% python3 -q
>>> import numpy as np
>>> from numpy import linalg as LA
>>> np.set_printoptions(precision=2, suppress=True, linewidth=160)
>>> def tidy(a):
...     return np.round(a, 2) + 0
... 
>>> M2 = np.array([[4, 0, 5], [3, 2, 5], [2, 2, 3]])
>>> J = M2 - M2.T
>>> J
array([[ 0, -3,  3],
       [ 3,  0,  3],
       [-3, -3,  0]])
>>> LA.cond(J) > 100
np.True_
>>> print(tidy(LA.norm(J, 2) / LA.norm(J)))
0.71
>>> W1 = np.array([[2, -3], [0, -3], [3, 3]])
>>> beta = np.array([0, -2])
>>> act = np.maximum(J @ W1 + beta, 0)
>>> tidy((act > 0).mean(axis=0))
array([0.67, 0.67])
>>> act
array([[ 9, 16],
       [15,  0],
       [ 0, 16]])
>>> C = np.array([[3, 1, 1], [1, 1, 3]])
>>> (act @ C).round(6).argmax(axis=1)
array([2, 0, 2])
>>> print(W1 @ C)
[[ 3 -1 -7]
 [-3 -3 -9]
 [12  6 12]]
>>> proj = np.triu(np.array([[-1, 1, 1], [-2, -1, -1], [0, 1, -1]]), 1) + np.eye(3)
>>> M2 = proj @ J @ LA.inv(proj)
>>> print(tidy(np.poly(M2)))
[ 1.  0. 27.  0.]
>>> tidy(LA.det(M2))
np.float64(0.0)
>>> LA.matrix_rank(M2)
np.int64(2)
>>> t3 = np.stack([J, 3 * J, J[::-1]])
>>> t3.shape
(3, 3, 3)
>>> np.einsum("bij,cij->bc", t3, t3)
array([[ 54, 162,  36],
       [162, 486, 108],
       [ 36, 108,  54]])
>>> LA.matrix_rank(t3)
array([2, 2, 2])
>>> tidy(LA.det(t3))
array([0., 0., 0.])
>>> t3.sum(axis=0)
array([[ -3, -15,  12],
       [ 15,   0,  15],
       [-12, -15,   3]])
>>> LA.matrix_rank(t3.reshape(3, -1))
np.int64(2)
>>> (t3 @ J.T).shape
(3, 3, 3)
>>> x0 = np.array([0, 1, 3])
>>> tidy(LA.det(J))
np.float64(0.0)
>>> print(x0 @ J @ x0)
0
>>> O = LA.solve(np.eye(3) - J, np.eye(3) + J)
>>> tidy(LA.det(O))
np.float64(1.0)
>>> W0 = np.load("sample9.npy")
>>> W0
array([[ 1.,  2., 10.,  6.,  0.,  0.,  2.],
       [ 2., -2.,  5.,  3.,  0.,  0.,  1.],
       [10.,  5., 22., 15.,  0.,  0.,  5.],
       [ 6.,  3., 15.,  6.,  0.,  0.,  3.],
       [ 0.,  0.,  0.,  0., -3.,  0.,  0.],
       [ 0.,  0.,  0.,  0.,  0., -3.,  0.],
       [ 2.,  1.,  5.,  3.,  0.,  0., -2.]])
>>> rng = np.random.default_rng(94)
>>> M2 = W0 + rng.integers(-2, 3, (7, 1)) @ rng.integers(-2, 3, (1, 7))
>>> M2
array([[ 5.,  6., 12.,  2.,  2., -2.,  2.],
       [ 4.,  0.,  6.,  1.,  1., -1.,  1.],
       [ 6.,  1., 20., 19., -2.,  2.,  5.],
       [ 4.,  1., 14.,  8., -1.,  1.,  3.],
       [ 2.,  2.,  1., -2., -2., -1.,  0.],
       [-2., -2., -1.,  2., -1., -2.,  0.],
       [ 2.,  1.,  5.,  3.,  0.,  0., -2.]])
>>> LA.matrix_rank(M2 - W0, tol=1e-8)
np.int64(1)
>>> M2 - W0
array([[ 4.,  4.,  2., -4.,  2., -2.,  0.],
       [ 2.,  2.,  1., -2.,  1., -1.,  0.],
       [-4., -4., -2.,  4., -2.,  2.,  0.],
       [-2., -2., -1.,  2., -1.,  1.,  0.],
       [ 2.,  2.,  1., -2.,  1., -1.,  0.],
       [-2., -2., -1.,  2., -1.,  1.,  0.],
       [ 0.,  0.,  0.,  0.,  0.,  0.,  0.]])
>>> print(np.allclose(M2, M2.T))
False
>>> tidy(LA.matrix_power(M2, 4))
array([[151497.,  49572., 483084., 357804., -26136.,  26136., 101844.],
       [ 75708.,  24867., 241542., 178902., -13068.,  13068.,  50922.],
       [302688.,  97848., 970785., 721512., -53496.,  53496., 204840.],
       [183780.,  59454., 589194., 437931., -32436.,  32436., 124326.],
       [ 10836.,   3726.,  33858.,  24714.,  -1611.,   1692.,   7110.],
       [-10836.,  -3726., -33858., -24714.,   1692.,  -1611.,  -7110.],
       [ 64872.,  21060., 207684., 154188., -11376.,  11376.,  43893.]])
>>> arr = np.array([[-1.0, 1.6, -1.5, -0.4, 0.5, 1.2, -1.0],
...     [0.4, 0.2, -0.6, -0.9, -1.4, -0.5, 0.9],
...     [0.1, -0.6, -0.3, -0.3, 0.8, -0.4, 0.2]])
>>> arr[:, 1] *= 20
>>> arr
array([[ -1. ,  32. ,  -1.5,  -0.4,   0.5,   1.2,  -1. ],
       [  0.4,   4. ,  -0.6,  -0.9,  -1.4,  -0.5,   0.9],
       [  0.1, -12. ,  -0.3,  -0.3,   0.8,  -0.4,   0.2]])
>>> U, s, VT = LA.svd(arr)
>>> tidy(s)
array([34.48,  2.21,  1.23])
>>> np.argmax(s[:-1] / (s[1:] + 1e-6)) + 1
np.int64(1)
>>> M2 = U[:, :1] @ np.diag(s[:1]) @ VT[:1]
>>> tidy(LA.norm(arr - M2, 2)), tidy(s[1])
(np.float64(2.21), np.float64(2.21))
>>> tidy(np.abs(arr - M2).max())
np.float64(1.4)
>>> t3 = np.stack([arr, -3 * arr, arr[::-1]])
>>> LA.matrix_rank(t3.reshape(3, -1))
np.int64(2)
>>> print(tidy(t3.sum(axis=0)))
[[  2.1 -76.    2.7   0.5  -0.2  -2.8   2.2]
 [ -0.4  -4.    0.6   0.9   1.4   0.5  -0.9]
 [ -1.2  56.   -0.9   0.2  -1.1   2.   -1.4]]
>>> K = np.load("mat.npy")
>>> K
array([[-2, -2, -2, -2],
       [-2, -4, -4, -4],
       [-2, -4, -6, -6],
       [-2, -4, -6, -8]])
>>> evals, evecs = LA.eig(K)
>>> tidy(evals)
array([-16.58,  -2.  ,  -0.85,  -0.57])
>>> tidy(np.prod(evals))
np.float64(16.0)
>>> tidy(K @ evecs[:, 0] - evals[0] * evecs[:, 0])
array([0., 0., 0., 0.])
>>> tidy(LA.eigvalsh(K).min())
np.float64(-16.58)
>>> try:
...     LA.cholesky(K)
... except LA.LinAlgError as e:
...     print(e)
... 
Matrix is not positive definite
>>> evals, evecs = LA.eigh(K)
>>> x0 = np.array([0, 2, -2, -3])
>>> tidy(LA.eigvalsh(K[1:, 1:]))
array([-15.78,  -1.57,  -0.65])
>>> tidy(evecs * np.abs(evals) @ evecs.T)
array([[2., 2., 2., 2.],
       [2., 4., 4., 4.],
       [2., 4., 6., 6.],
       [2., 4., 6., 8.]])
>>> data = np.load("out13.npy")
>>> data
array([[ 0.34, -1.01, -1.17,  0.7 , -2.2 ],
       [-1.8 , -0.8 ,  1.1 , -1.7 , -0.1 ],
       [-0.3 ,  0.6 ,  0.6 ,  0.7 , -2.3 ],
       [ 1.6 , -1.8 ,  1.2 ,  0.1 , -0.1 ],
       [-0.1 , -1.  ,  1.2 ,  2.5 ,  0.9 ],
       [ 1.3 , -0.2 , -1.5 , -2.7 ,  0.7 ],
       [-1.4 , -1.4 ,  0.2 , -0.2 , -0.2 ],
       [ 0.3 , -1.2 , -1.1 ,  0.7 , -2.1 ]])
>>> proj = data @ LA.solve(data.T @ data, data.T)
>>> print(tidy(proj @ data[:, 1]))
[-1.01 -0.8   0.6  -1.8  -1.   -0.2  -1.4  -1.2 ]
>>> m1 = np.array([[2.13, -0.2, -0.7, -0.9],
...     [1.48, 0.4, -0.5, 1.1],
...     [-4.78, -0.8, 1.6, 0.3],
...     [1.2, 0.7, -0.4, 1.0],
...     [-1.22, -0.1, 0.4, 2.5],
...     [1.8, 0.8, -0.6, 0.3],
...     [5.12, 0.6, -1.7, -1.2],
...     [4.23, -0.2, -1.4, 0.2],
...     [3.31, -0.8, -1.1, -0.8],
...     [2.43, -1.6, -0.8, -1.0],
...     [0.32, -1.0, -0.1, 0.8],
...     [3.02, 2.0, -1.0, -1.9]])
>>> proj = m1 @ LA.solve(m1.T @ m1, m1.T)
>>> tidy(LA.eigvalsh(proj))
array([0., 0., 0., 0., 0., 0., 0., 0., 1., 1., 1., 1.])
>>> np.allclose(proj @ proj, proj)
True
>>> A = np.load("arr.npy")
>>> A
array([[-1.15, -1.39, -2.36,  0.58,  0.03,  1.04,  0.11, -1.76,  0.3 , -0.43],
       [-0.1 ,  1.9 , -2.7 ,  1.1 , -1.3 , -1.  , -0.7 ,  1.1 ,  1.5 ,  2.4 ],
       [-0.9 , -1.2 , -2.5 ,  0.8 ,  0.2 ,  1.  ,  0.3 , -1.4 ,  0.8 , -0.6 ]])
>>> u = np.array([-2, -3, 1])
>>> tidy(np.cross(A[0, :3], A[2, :3]))
array([ 0.64, -0.75,  0.13])
>>> t = np.radians(72)
>>> Rm = np.eye(10)
>>> Rm[7, 7] = Rm[0, 0] = np.cos(t)
>>> Rm[7, 0], Rm[0, 7] = -np.sin(t), np.sin(t)
>>> print(tidy(Rm))
[[ 0.31  0.    0.    0.    0.    0.    0.    0.95  0.    0.  ]
 [ 0.    1.    0.    0.    0.    0.    0.    0.    0.    0.  ]
 [ 0.    0.    1.    0.    0.    0.    0.    0.    0.    0.  ]
 [ 0.    0.    0.    1.    0.    0.    0.    0.    0.    0.  ]
 [ 0.    0.    0.    0.    1.    0.    0.    0.    0.    0.  ]
 [ 0.    0.    0.    0.    0.    1.    0.    0.    0.    0.  ]
 [ 0.    0.    0.    0.    0.    0.    1.    0.    0.    0.  ]
 [-0.95  0.    0.    0.    0.    0.    0.    0.31  0.    0.  ]
 [ 0.    0.    0.    0.    0.    0.    0.    0.    1.    0.  ]
 [ 0.    0.    0.    0.    0.    0.    0.    0.    0.    1.  ]]
>>> M2 = A @ Rm.T
>>> np.allclose(A @ A.T, M2 @ M2.T)
True
>>> np.allclose(LA.norm(A, axis=1), LA.norm(M2, axis=1))
True
>>> tidy(np.abs(M2 - A).max(axis=0))
array([1.12, 0.  , 0.  , 0.  , 0.  , 0.  , 0.  , 2.31, 0.  , 0.  ])
>>> M2 = np.array([[1, 3],
...     [0, 0],
...     [0, 1],
...     [4, 1],
...     [5, 1],
...     [0, 3],
...     [5, 4],
...     [3, 3],
...     [2, 4],
...     [3, 4]])
>>> print(LA.matrix_rank(np.vstack([Rm, M2.T])))
10
>>> tidy(np.einsum("ij->j", Rm))
array([-0.64,  1.  ,  1.  ,  1.  ,  1.  ,  1.  ,  1.  ,  1.26,  1.  ,  1.  ])
>>> M2 @ Rm
Traceback (most recent call last):
  File "<python-input-92>", line 1, in <module>
    M2 @ Rm
    ~~~^~~~
ValueError: matmul: Input operand 1 has a mismatch in its core dimension 0, with gufunc signature (n?,k),(k,m?)->(n?,m?) (size 10 is different from 2)
>>> M2 = A / LA.norm(A, axis=1)
Traceback (most recent call last):
  File "<python-input-93>", line 1, in <module>
    M2 = A / LA.norm(A, axis=1)
         ~~^~~~~~~~~~~~~~~~~~~~
ValueError: operands could not be broadcast together with shapes (3,10) (3,) 
>>> M2 = A / LA.norm(A, axis=1, keepdims=True)
>>> cov = M2 @ M2.T
>>> tidy(LA.norm(M2, axis=1))
array([1., 1., 1.])
>>> tidy(np.degrees(np.arccos(np.clip(cov[0, 1], -1, 1))))
np.float64(87.46)
>>> (np.abs(cov) > 0.9).astype(int)
array([[1, 0, 1],
       [0, 1, 0],
       [1, 0, 1]])
>>> A.shape
(3, 10)
>>> print(LA.matrix_rank(A))
3
>>> print(tidy(A.sum(axis=0)))
[-2.15 -0.69 -7.56  2.48 -1.07  1.04 -0.29 -2.06  2.6   1.37]
>>> np.count_nonzero(A)
np.int64(30)
>>> np.zeros(3, 10)
Traceback (most recent call last):
  File "<python-input-103>", line 1, in <module>
    np.zeros(3, 10)
    ~~~~~~~~^^^^^^^
TypeError: Cannot interpret '10' as a data type
>>> tidy(A.mean(axis=0))
array([-0.72, -0.23, -2.52,  0.83, -0.36,  0.35, -0.1 , -0.69,  0.87,  0.46])
>>> print(tidy(np.diff(A, axis=0)))
[[ 1.05  3.29 -0.34  0.52 -1.33 -2.04 -0.81  2.86  1.2   2.83]
 [-0.8  -3.1   0.2  -0.3   1.5   2.    1.   -2.5  -0.7  -3.  ]]
>>> A[:, 10]
Traceback (most recent call last):
  File "<python-input-106>", line 1, in <module>
    A[:, 10]
    ~^^^^^^^
IndexError: index 10 is out of bounds for axis 1 with size 10
>>> E = 0.2 ** np.abs(np.subtract.outer(np.arange(6), np.arange(6)))
>>> tidy(E)
array([[1.  , 0.2 , 0.04, 0.01, 0.  , 0.  ],
       [0.2 , 1.  , 0.2 , 0.04, 0.01, 0.  ],
       [0.04, 0.2 , 1.  , 0.2 , 0.04, 0.01],
       [0.01, 0.04, 0.2 , 1.  , 0.2 , 0.04],
       [0.  , 0.01, 0.04, 0.2 , 1.  , 0.2 ],
       [0.  , 0.  , 0.01, 0.04, 0.2 , 1.  ]])
>>> x0 = np.ones(6)
>>> for _ in range(6):
...     x0 = E @ x0
...     x0 /= LA.norm(x0)
...     print(round(x0 @ E @ x0, 2))
... 
1.41
1.42
1.42
1.42
1.42
1.42
>>> tidy(LA.eigvalsh(E)[-1])
np.float64(1.42)
>>> M2 = LA.inv(E)
>>> (np.abs(M2) > 1e-9).astype(int)
array([[1, 1, 0, 0, 0, 0],
       [1, 1, 1, 0, 0, 0],
       [0, 1, 1, 1, 0, 0],
       [0, 0, 1, 1, 1, 0],
       [0, 0, 0, 1, 1, 1],
       [0, 0, 0, 0, 1, 1]])
>>> tidy(E @ M2)
array([[1., 0., 0., 0., 0., 0.],
       [0., 1., 0., 0., 0., 0.],
       [0., 0., 1., 0., 0., 0.],
       [0., 0., 0., 1., 0., 0.],
       [0., 0., 0., 0., 1., 0.],
       [0., 0., 0., 0., 0., 1.]])
>>> tidy(LA.det(E) * LA.det(M2))
np.float64(1.0)
>>> tidy(LA.inv(M2))
array([[1.  , 0.2 , 0.04, 0.01, 0.  , 0.  ],
       [0.2 , 1.  , 0.2 , 0.04, 0.01, 0.  ],
       [0.04, 0.2 , 1.  , 0.2 , 0.04, 0.01],
       [0.01, 0.04, 0.2 , 1.  , 0.2 , 0.04],
       [0.  , 0.01, 0.04, 0.2 , 1.  , 0.2 ],
       [0.  , 0.  , 0.01, 0.04, 0.2 , 1.  ]])
>>> tidy(LA.det(E) * M2)
array([[ 0.85, -0.17,  0.  ,  0.  ,  0.  ,  0.  ],
       [-0.17,  0.88, -0.17,  0.  ,  0.  ,  0.  ],
       [ 0.  , -0.17,  0.88, -0.17,  0.  ,  0.  ],
       [ 0.  ,  0.  , -0.17,  0.88, -0.17,  0.  ],
       [ 0.  ,  0.  ,  0.  , -0.17,  0.88, -0.17],
       [ 0.  ,  0.  ,  0.  ,  0.  , -0.17,  0.85]])
>>> print(np.allclose(M2, E.T))
False
>>> tidy(M2)
array([[ 1.04, -0.21,  0.  ,  0.  ,  0.  ,  0.  ],
       [-0.21,  1.08, -0.21,  0.  ,  0.  ,  0.  ],
       [ 0.  , -0.21,  1.08, -0.21,  0.  ,  0.  ],
       [ 0.  ,  0.  , -0.21,  1.08, -0.21,  0.  ],
       [ 0.  ,  0.  ,  0.  , -0.21,  1.08, -0.21],
       [ 0.  ,  0.  ,  0.  ,  0.  , -0.21,  1.04]])
>>> M2 = E + rng.integers(-2, 3, (6, 2)) @ rng.integers(-2, 3, (2, 6))
>>> tidy(M2)
array([[ 0.  ,  2.2 ,  2.04, -3.99,  2.  , -3.  ],
       [ 0.2 ,  1.  , -1.8 ,  2.04, -0.99,  2.  ],
       [-1.96,  4.2 ,  1.  , -3.8 ,  2.04, -1.99],
       [ 1.01, -1.96,  2.2 ,  1.  ,  0.2 , -0.96],
       [ 1.  , -1.99,  6.04, -3.8 ,  3.  , -4.8 ],
       [ 0.  ,  0.  ,  4.01, -3.96,  2.2 , -3.  ]])
>>> LA.matrix_rank(M2 - E, tol=1e-8)
np.int64(2)
